$ python3 -q
>>> import numpy as np
>>> np.set_printoptions(precision=3, suppress=True, linewidth=200, sign=" ")
>>> sigma = 5 * 0.5 ** np.arange(3)
>>> O, _ = np.linalg.qr(np.array([[-0.7, -0.6, -0.1], [2.1, 0.1, 0.1], [-0.2, 1.4, 1.8]]))
>>> rng = np.random.default_rng(7878)
>>> mat = rng.normal(size=(18, 3)) * sigma @ O
>>> mat
array([[-1.619,  0.973, -5.509],
       [-1.282,  1.066, -4.438],
       [-2.06 ,  0.41 , -0.78 ],
       [-4.03 , -3.473,  6.052],
       [-1.076, -3.38 ,  3.327],
       [-3.631, -4.844,  2.974],
       [ 1.686, -0.179,  1.143],
       [ 1.004, -4.505,  7.585],
       [-1.937, -2.816,  5.233],
       [ 2.204,  4.012, -9.836],
       [ 1.059, -1.687, -1.027],
       [ 0.809, -2.659,  6.596],
       [ 2.41 , -0.362,  0.969],
       [ 0.288,  1.956,  4.488],
       [ 1.138, -2.394,  4.129],
       [-7.933, -0.5  ,  3.529],
       [ 0.506, -0.768,  1.808],
       [-0.807, -1.103,  1.594]])
>>> A2 = np.c_[mat[:, :1] @ np.array([[3]]), np.array([2, 4, 1, 3, 4, 3, 2, 3, 4, 1, 1, 4, 1, 2, 3, 2, 3, 2])]
>>> print(A2)
[[ -4.857   2.   ]
 [ -3.846   4.   ]
 [ -6.179   1.   ]
 [-12.089   3.   ]
 [ -3.227   4.   ]
 [-10.894   3.   ]
 [  5.059   2.   ]
 [  3.012   3.   ]
 [ -5.81    4.   ]
 [  6.611   1.   ]
 [  3.178   1.   ]
 [  2.427   4.   ]
 [  7.231   1.   ]
 [  0.863   2.   ]
 [  3.415   3.   ]
 [-23.799   2.   ]
 [  1.519   3.   ]
 [ -2.42    2.   ]]
>>> print(np.linalg.matrix_rank(np.c_[mat, A2]))
4
>>> arr = np.load("data.npy")
>>> print(arr)
[[ 7.05  6.  ]
 [ 7.    6.05]]
>>> ev, V = np.linalg.eig(arr)
>>> print(np.round(np.prod(ev), 3))
0.652
>>> ev
array([ 13.05,   0.05])
>>> M = np.array([[5.0, 1.0, 1.0, 1.0, 1.0],
...     [1.0, 5.0, 1.0, 1.0, 1.0],
...     [1.0, 1.0, 5.0, 1.0, 1.0],
...     [1.0, 1.0, 1.0, 5.0, 1.0],
...     [1.0, 1.0, 1.0, 1.0, 5.0]])
>>> M
array([[ 5.,  1.,  1.,  1.,  1.],
       [ 1.,  5.,  1.,  1.,  1.],
       [ 1.,  1.,  5.,  1.,  1.],
       [ 1.,  1.,  1.,  5.,  1.],
       [ 1.,  1.,  1.,  1.,  5.]])
>>> # symmetric, so the eigenvalues are real
>>> A2 = M + rng.integers(-2, 3, (5, 1)) @ rng.integers(-2, 3, (1, 5))
>>> A2
array([[ 5.,  1.,  1.,  1.,  1.],
       [ 5.,  1., -3.,  3.,  1.],
       [-3.,  5.,  9., -1.,  1.],
       [ 5., -3., -3.,  7.,  1.],
       [ 1.,  1.,  1.,  1.,  5.]])
>>> print(A2 - M)
[[ 0.  0.  0.  0.  0.]
 [ 4. -4. -4.  2.  0.]
 [-4.  4.  4. -2.  0.]
 [ 4. -4. -4.  2.  0.]
 [ 0.  0.  0.  0.  0.]]
>>> np.abs(A2 - M).sum(axis=1)
array([  0.,  14.,  14.,  14.,   0.])
>>> proj = np.triu(np.array([[6, 6, -6, -1, -7],
...     [5, 7, 7, -1, -9],
...     [5, -6, 6, -6, 2],
...     [2, 7, -6, 7, 8],
...     [3, 9, -3, 7, -7]]), 1) + np.eye(5)
>>> A2 = proj @ M @ np.linalg.inv(proj)
>>> round(np.linalg.det(A2), 3)
np.float64(2304.0)
>>> np.linalg.matrix_rank(A2)
np.int64(5)
>>> np.poly(A2)
array([    1.,   -25.,   240., -1120.,  2560., -2304.])
>>> proj @ M - M @ proj
array([[ -8., -14.,  -9.,   0.,  -2.],
       [ -3.,  -9.,  -4.,   5.,   3.],
       [ -4., -10.,  -5.,   4.,   2.],
       [  8.,   2.,   7.,  16.,  14.],
       [  0.,  -6.,  -1.,   8.,   6.]])
>>> A2
array([[    -3.,     35.,   -294.,  -1743.,  14791.],
       [    -2.,     14.,    -84.,   -498.,   4226.],
       [    -3.,     15.,   -122.,   -747.,   6339.],
       [     9.,    -45.,    378.,   2245., -19017.],
       [     1.,     -5.,     42.,    249.,  -2109.]])
>>> E = np.load("m.npy")
>>> E
array([[ 0.25 ,  0.25 ,  0.   ,  0.25 ,  0.25 ],
       [ 0.25 ,  0.5  ,  0.   ,  0.25 ,  0.   ],
       [ 0.   ,  0.333,  0.444,  0.111,  0.111],
       [ 0.   ,  0.143,  0.   ,  0.571,  0.286],
       [ 0.5  ,  0.   ,  0.   ,  0.   ,  0.5  ]])
>>> # a transition matrix
>>> E @ np.ones(5)
array([ 1.,  1.,  1.,  1.,  1.])
>>> E.sum(axis=1)
array([ 1.,  1.,  1.,  1.,  1.])
>>> np.sort(np.abs(np.linalg.eigvals(E)))[::-1]
array([ 1.   ,  0.444,  0.435,  0.435,  0.024])
>>> pr = np.eye(5)[4]
>>> for _ in range(4):
...     pr = pr @ E
...     print(pr.round(3))
... 
[ 0.5  0.   0.   0.   0.5]
[ 0.375  0.125  0.     0.125  0.375]
[ 0.312  0.174  0.     0.196  0.317]
[ 0.28   0.193  0.     0.234  0.293]
